$ python -q
>>> import numpy as np
>>> np.set_printoptions(precision=4, suppress=True, linewidth=160)
>>> rng = np.random.default_rng(185933)
>>> A = rng.normal(size=(30, 8))
>>> A = 3 * A / np.linalg.norm(A, axis=1, keepdims=True)
>>> print(A)
[[-1.7009  1.1918 -1.2728  0.1079  1.4259 -0.8715  0.266  -0.4374]
 [-1.6567 -1.6318 -0.4067  0.3827  1.0734 -0.6101 -1.3175 -0.1432]
 [ 0.699  -1.1613 -0.9614  0.4301  1.4453 -1.2733 -1.3349  0.7492]
 [-0.0591 -1.6866  0.32   -2.1838  0.0081  0.9491 -0.1785 -0.5897]
 [ 0.5216  1.9482 -0.0665  1.6254 -0.8497  0.6428  0.0173  1.0728]
 [ 0.1912  0.234  -1.245  -0.6329  0.698   0.729  -0.4503 -2.3952]
 [ 0.7917 -0.6671 -1.5977  1.9705  0.1902 -1.0187 -0.5454  0.3483]
 [-1.1001 -0.8084  0.4421 -0.0124 -1.6975  0.9753  0.4961  1.6917]
 [-0.5389 -0.5483 -0.5882  0.4688 -0.3105 -1.6172  2.1727  0.6411]
 [ 1.3747 -1.262  -1.5826  0.6421  0.7886 -0.4842  0.1065 -1.3165]
 [ 0.5957  0.0458  0.893   0.1728 -0.3264  0.6767 -2.6928 -0.0083]
 [ 0.426   0.3279 -0.181   1.9392 -0.7873 -0.7072 -1.9434 -0.1439]
 [ 1.0391 -1.0751 -1.5144  1.0185 -1.3877  0.8821  0.2355 -0.8212]
 [-0.2707  1.1002 -1.9347  1.1734 -0.9889  1.2265  0.3214 -0.1043]
 [-1.054   0.0753 -0.7952 -1.555   1.0048 -1.3852  0.8445 -1.0915]
 [ 1.6098  0.1664 -0.9284 -1.2453 -1.1738  1.0894  1.1627  0.2271]
 [-1.8751  0.7969  0.2795  0.2846 -1.889  -0.8452  0.2814  0.573 ]
 [ 0.6918  0.7072  0.7413  0.2465  1.2553  1.334  -1.9998  0.237 ]
 [ 0.0881  0.8309 -0.6951 -1.2774 -1.519   0.395   1.8396 -0.5826]
 [ 1.6568  0.9131 -0.1341  1.0909 -0.271  -0.2676  0.6863  1.8966]
 [ 1.3945  0.6106  1.5656  0.1536  1.6724 -0.9727  0.6738  0.1033]
 [-1.4257  1.2227 -0.974   1.3911  0.1981  1.2926 -0.7247 -0.5944]
 [-0.4144  1.9142  0.5572  0.3671 -1.2955  0.4885 -1.5331  0.6718]
 [ 0.3335 -2.205  -0.013   0.0791 -1.012  -0.4099  0.5686  1.5828]
 [-1.5697 -0.0788  1.1314  0.2611 -0.8661 -1.8307 -0.7288 -0.7409]
 [-0.8277 -1.856   0.9836  1.0927 -1.4795  0.6031  0.1509  0.3654]
 [ 0.9326 -2.2231 -0.4007 -0.2506  0.7416 -1.0506  0.3387 -1.0938]
 [-0.623  -1.4702 -0.0103 -2.2278  1.0163 -0.0748 -0.6655 -0.0761]
 [ 1.1749  1.0133 -0.4882  1.4958  0.5377 -0.2468 -1.9327 -0.1779]
 [ 1.5754  1.0635 -2.0609 -0.2767  0.0214 -0.8902 -0.5088  0.1072]]
>>> cen = A - A.mean(axis=0)
>>> V = np.linalg.svd(cen)[2][:6]
>>> M2 = cen - cen @ V.T @ V
>>> print((cen @ V.T).std(axis=0))
[1.4016 1.2898 1.1559 1.0857 1.0259 0.9072]
>>> print(np.round(np.linalg.norm(M2) / np.linalg.norm(cen), 4))
0.2859
>>> print(np.round(np.cov(cen @ V.T, rowvar=False), 4) + 0)
[[2.0323 0.     0.     0.     0.     0.    ]
 [0.     1.721  0.     0.     0.     0.    ]
 [0.     0.     1.3821 0.     0.     0.    ]
 [0.     0.     0.     1.2195 0.     0.    ]
 [0.     0.     0.     0.     1.0887 0.    ]
 [0.     0.     0.     0.     0.     0.8514]]
>>> print(M2.std(axis=0))
[0.1733 0.054  0.3381 0.2595 0.3678 0.3306 0.2633 0.4303]
>>> dist = np.linalg.norm(A[:, None] - A[None], axis=-1)
>>> print(dist.shape)
(30, 30)
>>> print(dist.mean(axis=1).argmax())
20
>>> print(np.linalg.matrix_rank(dist ** 2))
9
>>> print(dist[:5, :5])
[[0.     3.4039 3.9535 4.9311 4.3685]
 [3.4039 0.     2.7305 3.8384 5.2678]
 [3.9535 2.7305 0.     4.4113 4.7751]
 [4.9311 3.8384 4.4113 0.     5.6427]
 [4.3685 5.2678 4.7751 5.6427 0.    ]]
>>> print(np.flatnonzero(dist[11] < dist.mean() / 2))
[11 28]
>>> print(np.unravel_index(dist.round(6).argmax(), dist.shape))
(np.int64(8), np.int64(17))
>>> print((dist + 1e9 * np.eye(30)).round(6).argmin(axis=1))
[14  2  6 27 19  9  2 25 23 26 17 28  9 21  0 18 24 10 15  4 19 13  4 25 16  7  9  3 11 28]
>>> data = np.loadtxt("sample11.csv", delimiter=",")
>>> print(data)
[[ 0.836  -1.3203 -0.0449 -1.0527  0.3874 -0.3364 -0.2827 -0.3609  0.7569  0.1741 -0.9398]
 [-0.6213  0.3835  0.2534  0.2724 -0.5754  0.35   -0.2213 -0.3054 -0.8544  0.7116  0.0293]
 [ 0.204  -0.6078 -0.102  -0.6845  1.1613  0.0509  0.1372 -1.0653 -0.0002 -0.3137 -1.0529]
 [-0.9787  0.5502 -0.0491  0.0074 -0.4433 -0.5542 -0.5967  0.7713 -0.2273 -1.9774  1.6392]
 [ 0.3169  0.0704 -0.0496 -1.0005 -0.805   0.0871  0.3936  0.3222  0.9211 -0.5069 -0.0847]
 [ 0.7367  0.0779  0.2494 -0.3655  1.4219  0.1806  0.6056  0.0807  1.1961  0.9062 -1.9621]
 [ 0.2452 -0.4555  0.4941 -0.2284  0.9276  0.0709  0.0605 -1.1066  0.1253  0.4811 -0.9901]
 [ 0.2468  0.2561 -0.2869  0.2371  0.1128  0.5792  0.6459  0.6876  0.5219  0.2725 -0.4853]
 [ 0.4144  0.4115  0.3466  0.7731  0.8135  0.2105  0.2682  0.9405  0.3256  0.9567 -0.6439]
 [-0.2784  0.8891  0.3149  0.6537 -0.0615  0.476   0.7809  0.8909  0.2094  1.1536  0.2352]]
>>> print(np.linalg.norm(data, axis=1).argmax())
3
>>> print(np.round(np.linalg.norm(data[2] - data[8]), 4))
3.0795
>>> print(np.linalg.norm(data, axis=0))
[1.7601 1.951  0.8303 1.9796 2.497  1.0941 1.4588 2.3322 2.0178 2.8592 3.1973]
>>> print(np.round(np.linalg.norm(data, 2), 4))
5.0
>>> print(np.round(np.linalg.norm(data, "nuc"), 4))
16.196
>>> print(np.linalg.norm(data, axis=1))
[2.3478 1.5826 2.1452 3.0605 1.7708 3.0453 1.9711 1.4441 2.039  2.1115]
>>> E = np.array([[-0.4, 1.0, 1.1, -0.2, -1.2, 0.6],
...     [-1.3, -0.8, 0.5, 0.8, -1.4, 0.5],
...     [-1.2, -0.5, 0.4, 0.7, 0.2, -0.4],
...     [0.5, 1.5, -0.6, -0.3, -0.1, -1.1],
...     [-0.9, 0.7, -0.3, -1.8, -0.7, -1.9],
...     [-0.3, 1.4, -0.4, -0.4, 0.0, 0.2],
...     [1.2, -1.5, -0.1, -0.9, 0.2, -0.2],
...     [0.7, -0.8, 1.2, 2.1, 0.4, 0.1],
...     [0.8, -1.5, 0.3, -2.7, -0.5, 0.4],
...     [-0.2, -1.0, -0.7, -0.2, -1.7, 0.1],
...     [0.0, 0.8, 0.9, 0.6, -1.9, -1.3],
...     [-0.8, 2.0, -0.2, -0.4, -0.9, -0.1],
...     [-0.1, 2.1, 1.5, -0.3, 0.8, 1.3],
...     [0.4, -2.1, -0.5, 0.1, -1.5, -0.2]])
>>> E[:, 3] *= 10
>>> print(E)
[[ -0.4   1.    1.1  -2.   -1.2   0.6]
 [ -1.3  -0.8   0.5   8.   -1.4   0.5]
 [ -1.2  -0.5   0.4   7.    0.2  -0.4]
 [  0.5   1.5  -0.6  -3.   -0.1  -1.1]
 [ -0.9   0.7  -0.3 -18.   -0.7  -1.9]
 [ -0.3   1.4  -0.4  -4.    0.    0.2]
 [  1.2  -1.5  -0.1  -9.    0.2  -0.2]
 [  0.7  -0.8   1.2  21.    0.4   0.1]
 [  0.8  -1.5   0.3 -27.   -0.5   0.4]
 [ -0.2  -1.   -0.7  -2.   -1.7   0.1]
 [  0.    0.8   0.9   6.   -1.9  -1.3]
 [ -0.8   2.   -0.2  -4.   -0.9  -0.1]
 [ -0.1   2.1   1.5  -3.    0.8   1.3]
 [  0.4  -2.1  -0.5   1.   -1.5  -0.2]]
>>> x0 = np.array([0, 4, -5, -5, -2, 0])
>>> rhs = E @ x0
>>> beta, lr = np.zeros(6), 1 / np.linalg.norm(E, 2) ** 2
>>> for i in range(5):
...     beta -= lr * E.T @ (E @ beta - rhs)
...     if i % 1 == 0: print(i, round(np.linalg.norm(E @ beta - rhs), 4))
... 
0 21.6907
1 21.4607
2 21.2344
3 21.0119
4 20.7929
>>> print(round(float(np.linalg.cond(E)), 4))
21.7113
>>> proj = E @ np.linalg.solve(E.T @ E, E.T)
>>> print(np.allclose(proj @ proj, proj))
True
>>> print(np.round(np.linalg.eigvalsh(proj), 4) + 0)
[0. 0. 0. 0. 0. 0. 0. 0. 1. 1. 1. 1. 1. 1.]
>>> cen = E - E.mean(axis=0)
>>> V = np.linalg.svd(cen)[2][:1]
>>> M2 = cen - cen @ V.T @ V
>>> print(np.round(np.diag(V.T @ V), 4) + 0)
[0.0001 0.     0.0006 0.9993 0.     0.0001]
>>> print(M2.std(axis=0))
[0.7305 1.3643 0.6529 0.0196 0.8311 0.7964]
>>> lab = E[:, 5] > np.median(E[:, 5])
>>> f = E[lab].mean(axis=0) - E[~lab].mean(axis=0)
>>> print(lab.astype(int))
[1 1 0 0 0 1 0 1 1 1 0 0 1 0]
>>> t = np.sort(rng.uniform(-2, 2, 35))
>>> W0 = np.c_[t, t ** 2, t ** 3] @ np.array([[2, -1, 1, 1, -1, -2, -2, -2, 1, 1, -2],
...     [-1, 2, -2, 1, -1, 0, -1, -2, 2, -2, -2],
...     [1, 2, 1, -1, -1, 2, -1, 0, 0, -1, 2]])
>>> print(W0)
[[-13.0947  -3.6972 -14.6063   7.6128   4.5895  -8.5478   6.4168  -3.0233   4.8506  -2.404  -15.2257]
 [-12.4491  -3.2213 -13.8512   7.093    4.2887  -7.811    6.074   -2.8043   4.5896  -2.4695 -14.186 ]
 [ -9.954   -1.5328 -10.9307   5.1312   3.1778  -5.0938   4.7853  -1.9535   3.5611  -2.6217 -10.2625]
 [ -7.8258  -0.3269  -8.4401   3.5367   2.308   -2.9853   3.7377  -1.2287   2.6584  -2.5954  -7.0734]
 [ -7.7503  -0.289   -8.3518   3.4818   2.2787  -2.915    3.7015  -1.2031   2.6259  -2.5913  -6.9637]
 [ -6.4822   0.2879  -6.8714   2.5837   1.8053  -1.79     3.1048  -0.7784   2.0779  -2.4824  -5.1674]
 [ -5.2201   0.7313  -5.4046   1.7424   1.3732  -0.7971   2.5324  -0.3692   1.5284  -2.2891  -3.4847]
 [ -4.3028   0.9505  -4.3468   1.1761   1.0881  -0.1797   2.1303  -0.088    1.1302  -2.0826  -2.3522]
 [ -3.7759   1.0284  -3.7444   0.8738   0.9369   0.1241   1.9042   0.0631   0.9043  -1.9337  -1.7475]
 [ -3.0763   1.067   -2.9536   0.5061   0.7516   0.4558   1.6083   0.2455   0.6113  -1.6959  -1.0122]
 [ -2.367    1.0156  -2.1685   0.1859   0.5828   0.6855   1.3098   0.3969   0.3301  -1.3999  -0.3717]
 [ -2.2215   0.992   -2.0106   0.1286   0.5505   0.7162   1.2481   0.4219   0.2758  -1.3315  -0.2572]
 [ -1.9249   0.9283  -1.6929   0.0228   0.4869   0.7583   1.1209   0.4641   0.17    -1.1831  -0.0457]
 [ -1.4637   0.7844  -1.2142  -0.1062   0.3927   0.76     0.916    0.4989   0.0244  -0.9276   0.2123]
 [ -1.1064   0.6323  -0.8621  -0.1677   0.3209   0.6962   0.7457   0.4887  -0.0639  -0.7089   0.3354]
 [ -0.7088   0.4212  -0.4999  -0.1826   0.2351   0.5418   0.5322   0.4177  -0.1206  -0.4475   0.3652]
 [ -0.659    0.3921  -0.4576  -0.1795   0.2232   0.5153   0.5027   0.4028  -0.1233  -0.4139   0.3591]
 [ -0.3853   0.2251  -0.2411  -0.1389   0.1495   0.3388   0.3242   0.2884  -0.1137  -0.2304   0.2777]
 [ -0.3698   0.2155  -0.2298  -0.1352   0.1448   0.3272   0.3131   0.28    -0.1117  -0.2203   0.2705]
 [ -0.0126   0.0063  -0.0063  -0.0062   0.0062   0.0125   0.0125   0.0124  -0.0062  -0.0063   0.0124]
 [  0.1128  -0.0509   0.0515   0.0611  -0.0615  -0.1156  -0.1195  -0.1227   0.0647   0.0511  -0.1223]
 [  0.2019  -0.0811   0.0847   0.116   -0.1184  -0.2096  -0.2244  -0.2344   0.1284   0.0823  -0.2321]
 [  0.2945  -0.1001   0.1119   0.1787  -0.1865  -0.3076  -0.3443  -0.3652   0.2075   0.1041  -0.3574]
 [  0.9011   0.2883   0.1212   0.6435  -0.9164  -0.7568  -1.4313  -1.5599   1.045   -0.1518  -1.2869]
 [  1.0405   0.5229   0.0986   0.7347  -1.149   -0.7691  -1.7407  -1.8836   1.2919  -0.3157  -1.4693]
 [  1.9339   2.8026   0.0005   0.999   -2.8677  -0.0865  -3.8454  -3.8667   2.8891  -1.8682  -1.998 ]
 [  2.0601   3.181    0.0004   0.9992  -3.1201   0.0814  -4.1399  -4.1193   3.0996  -2.1205  -1.9984]
 [  2.3023   3.924    0.0098   0.9813  -3.6038   0.4334  -4.6983  -4.5851   3.4905  -2.6127  -1.9626]
 [  2.3362   4.0293   0.012    0.9771  -3.6713   0.4854  -4.7757  -4.6484   3.5439  -2.6822  -1.9541]
 [  2.5316   4.6413   0.0293   0.9454  -4.0592   0.7957  -5.2182  -5.0046   3.8456  -3.0844  -1.8908]
 [  2.7876   5.4528   0.062    0.8874  -4.5639   1.2265  -5.7889  -5.4512   4.2262  -3.6145  -1.7747]
 [  3.3233   7.1687   0.1621   0.7175  -5.6048   2.1934  -6.9517  -6.3223   4.9754  -4.7251  -1.4351]
 [  4.9234  12.3117   0.6431  -0.038   -8.5985   5.3797 -10.227   -8.5605   6.932   -7.9934   0.0761]
 [  5.5206  14.2166   0.8718  -0.3806  -9.6783   6.6323 -11.3916  -9.2976   7.5843  -9.1871   0.7613]
 [  7.3857  20.0899   1.6988  -1.5759 -12.9498  10.6526 -14.8864 -11.3739   9.4373 -12.827    3.1519]]
>>> x0 = np.array([2, 0, -4, -3, 4, 3, 0, -6, -6, -9, 4])
>>> print(W0 @ np.eye(11)[8])
[ 4.8506  4.5896  3.5611  2.6584  2.6259  2.0779  1.5284  1.1302  0.9043  0.6113  0.3301  0.2758  0.17    0.0244 -0.0639 -0.1206 -0.1233 -0.1137 -0.1117
 -0.0062  0.0647  0.1284  0.2075  1.045   1.2919  2.8891  3.0996  3.4905  3.5439  3.8456  4.2262  4.9754  6.932   7.5843  9.4373]
>>> print(np.linalg.norm(W0 @ x0) <= np.linalg.norm(W0, 2) * np.linalg.norm(x0) + 1e-9)
True
>>> print(np.sign((W0 @ x0).round(6)))
[-1. -1. -1. -1. -1.  1.  1.  1.  1.  1.  1.  1.  1.  1.  1.  1.  1.  1.  1.  1. -1. -1. -1. -1. -1.  1.  1.  1.  1.  1.  1.  1.  1.  1.  1.]
>>> left, s, vt = np.linalg.svd(W0)
>>> print(np.argmax(s[:-1] / (s[1:] + 1e-6)) + 1)
3
>>> M2 = left[:, :3] @ np.diag(s[:3]) @ vt[:3]
>>> print(round(np.linalg.norm(W0 - M2) / np.linalg.norm(W0), 4))
0.0
>>> print(np.linalg.matrix_rank(M2))
3
>>> print(round(float(np.linalg.norm(W0 - M2, 2)), 4), round(float(s[3]), 4))
0.0 0.0
>>> print(round(np.abs(W0 - M2).max(), 4))
0.0
>>> print([round(float(x), 4) for x in np.linalg.svd(W0, compute_uv=False)[:3]])
[62.9914, 48.5988, 13.2379]
>>> print(np.argsort(-np.linalg.norm(W0, axis=0).round(6), kind="stable")[:3])
[1 0 6]
>>> print(np.linalg.cond(W0) > 100)
True
>>> rank = np.linalg.matrix_rank(W0)
>>> print(rank)
3
>>> null = np.linalg.svd(W0)[2][rank:].T
>>> print([int(np.linalg.matrix_rank(W0[:, :j + 1])) for j in range(11)])
[1, 2, 3, 3, 3, 3, 3, 3, 3, 3, 3]
>>> print(np.allclose(W0 @ null, 0))
True
>>> print([int(np.linalg.matrix_rank(W0[:i])) for i in range(1, len(W0) + 1)])
[1, 2, 3, 3, 3, 3, 3, 3, 3, 3, 3, 3, 3, 3, 3, 3, 3, 3, 3, 3, 3, 3, 3, 3, 3, 3, 3, 3, 3, 3, 3, 3, 3, 3, 3]
>>> f = np.array([2, 2, -3, 0, 2, 1, -2, -2]) + 0.5
>>> arr = np.eye(8) - 2 * np.outer(f, f) / (f @ f)
>>> print(arr)
[[ 0.6094 -0.3906  0.3906 -0.0781 -0.3906 -0.2344  0.2344  0.2344]
 [-0.3906  0.6094  0.3906 -0.0781 -0.3906 -0.2344  0.2344  0.2344]
 [ 0.3906  0.3906  0.6094  0.0781  0.3906  0.2344 -0.2344 -0.2344]
 [-0.0781 -0.0781  0.0781  0.9844 -0.0781 -0.0469  0.0469  0.0469]
 [-0.3906 -0.3906  0.3906 -0.0781  0.6094 -0.2344  0.2344  0.2344]
 [-0.2344 -0.2344  0.2344 -0.0469 -0.2344  0.8594  0.1406  0.1406]
 [ 0.2344  0.2344 -0.2344  0.0469  0.2344  0.1406  0.8594 -0.1406]
 [ 0.2344  0.2344 -0.2344  0.0469  0.2344  0.1406 -0.1406  0.8594]]
>>> print(round(np.linalg.norm(arr, 2), 4))
1.0
>>> print(np.round(np.linalg.norm(arr, 1), 4), round(float(np.linalg.norm(arr, np.inf)), 4))
2.5625 2.5625
>>> print(np.round(np.linalg.norm(arr[7] - arr[5]), 4))
1.4142
>>> print(np.linalg.norm(arr, axis=0))
[1. 1. 1. 1. 1. 1. 1. 1.]
>>> feats = np.load("arr.npy")
>>> print(feats)
[[-9  0  0  4  0  0  0 -5  0  0]
 [ 0  0  0  0 -6  0  0  0  0  0]
 [ 0  0  0  0  0 -9  0  0  0  0]
 [ 0  0  0  0  0  6  2  0  0  0]
 [ 0  0  6 -1 -3  0  3  0  0  0]
 [ 0  0  0  3 -5  0 -5  0  0  0]
 [ 0  0  0  0 -6  0 -5 -9  0  0]
 [ 0  0  0  0  8  0  0  0  0  0]
 [ 0  4  0  0  0  0 -3  0  0  0]
 [ 0  0  3  0  0  0  1  0  0  9]
 [ 0  0  0  0  8  0  0  0  0  0]]
>>> print(round(np.trace(np.linalg.pinv(feats) @ feats), 4))
9.0
>>> print(np.abs(np.diag(np.linalg.qr(feats)[1])) > 1e-9)
[ True  True  True  True  True  True  True  True False  True]
>>> print(np.linalg.lstsq(feats[:-1].T, feats[-1])[2])
9
>>> print(np.round(feats @ np.linalg.pinv(feats) @ feats, 4) + 0)
[[-9.  0.  0.  4.  0.  0.  0. -5.  0.  0.]
 [ 0.  0.  0.  0. -6.  0.  0.  0.  0.  0.]
 [ 0.  0.  0.  0.  0. -9.  0.  0.  0.  0.]
 [ 0.  0.  0.  0.  0.  6.  2.  0.  0.  0.]
 [ 0.  0.  6. -1. -3.  0.  3.  0.  0.  0.]
 [ 0.  0.  0.  3. -5.  0. -5.  0.  0.  0.]
 [ 0.  0.  0.  0. -6.  0. -5. -9.  0.  0.]
 [ 0.  0.  0.  0.  8.  0.  0.  0.  0.  0.]
 [ 0.  4.  0.  0.  0.  0. -3.  0.  0.  0.]
 [ 0.  0.  3.  0.  0.  0.  1.  0.  0.  9.]
 [ 0.  0.  0.  0.  8.  0.  0.  0.  0.  0.]]
